$ ipython --no-banner

In [1]: import numpy as np

In [2]: from numpy import linalg as LA

In [3]: np.set_printoptions(suppress=True, linewidth=160)

In [4]: m1 = np.array([[1, 0, 0], [-2, 1, 0], [-3, -5, 1]])

In [5]: # triangular, det is the product of the diagonal

In [6]: r0, g = m1[0], m1[2]

In [7]: r0 @ r0
Out[7]: np.int64(1)

In [8]: p = (r0 @ g) / (r0 @ r0) * r0

In [9]: LA.matrix_rank(np.outer(r0, g))
Out[9]: np.int64(1)

In [10]: np.outer(r0, g)
Out[10]: 
array([[-3, -5,  1],
       [ 0,  0,  0],
       [ 0,  0,  0]])

In [11]: g - p
Out[11]: array([ 0., -5.,  1.])

In [12]: other = LA.inv(m1)

In [13]: round(float(LA.det(m1) * LA.det(other)), 2)
Out[13]: 1.0

In [14]: np.round(m1 @ other, 2) + 0
Out[14]: 
array([[1., 0., 0.],
       [0., 1., 0.],
       [0., 0., 1.]])

In [15]: np.allclose(other, m1.T)
Out[15]: False

In [16]: np.round(LA.inv(other), 2) + 0
Out[16]: 
array([[ 1.,  0.,  0.],
       [-2.,  1.,  0.],
       [-3., -5.,  1.]])

In [17]: (np.abs(other) > 1e-9).astype(int)
Out[17]: 
array([[1, 0, 0],
       [1, 1, 0],
       [1, 1, 1]])

In [18]: np.round(LA.slogdet(m1)[0], 2)
Out[18]: np.float64(1.0)

In [19]: x0 = np.array([-2, 0, 2])

In [20]: h = np.maximum(m1 @ x0, 0)

In [21]: np.maximum(m1 @ x0, 0) - np.maximum(-m1 @ x0, 0)
Out[21]: array([-2,  4,  8])

In [22]: h
Out[22]: array([0, 4, 8])

In [23]: np.maximum(m1 @ (3 * x0), 0)
Out[23]: array([ 0, 12, 24])

In [24]: m1.T @ h
Out[24]: array([-32, -36,   8])

In [25]: other = m1 / np.sqrt((m1 ** 2).mean(axis=1, keepdims=True))

In [26]: LA.matrix_rank(m1 - m1.mean(axis=1, keepdims=True))
Out[26]: np.int64(2)

In [27]: np.round(m1 - m1.mean(axis=1, keepdims=True), 2)
Out[27]: 
array([[ 0.67, -0.33, -0.33],
       [-1.67,  1.33,  0.33],
       [-0.67, -2.67,  3.33]])
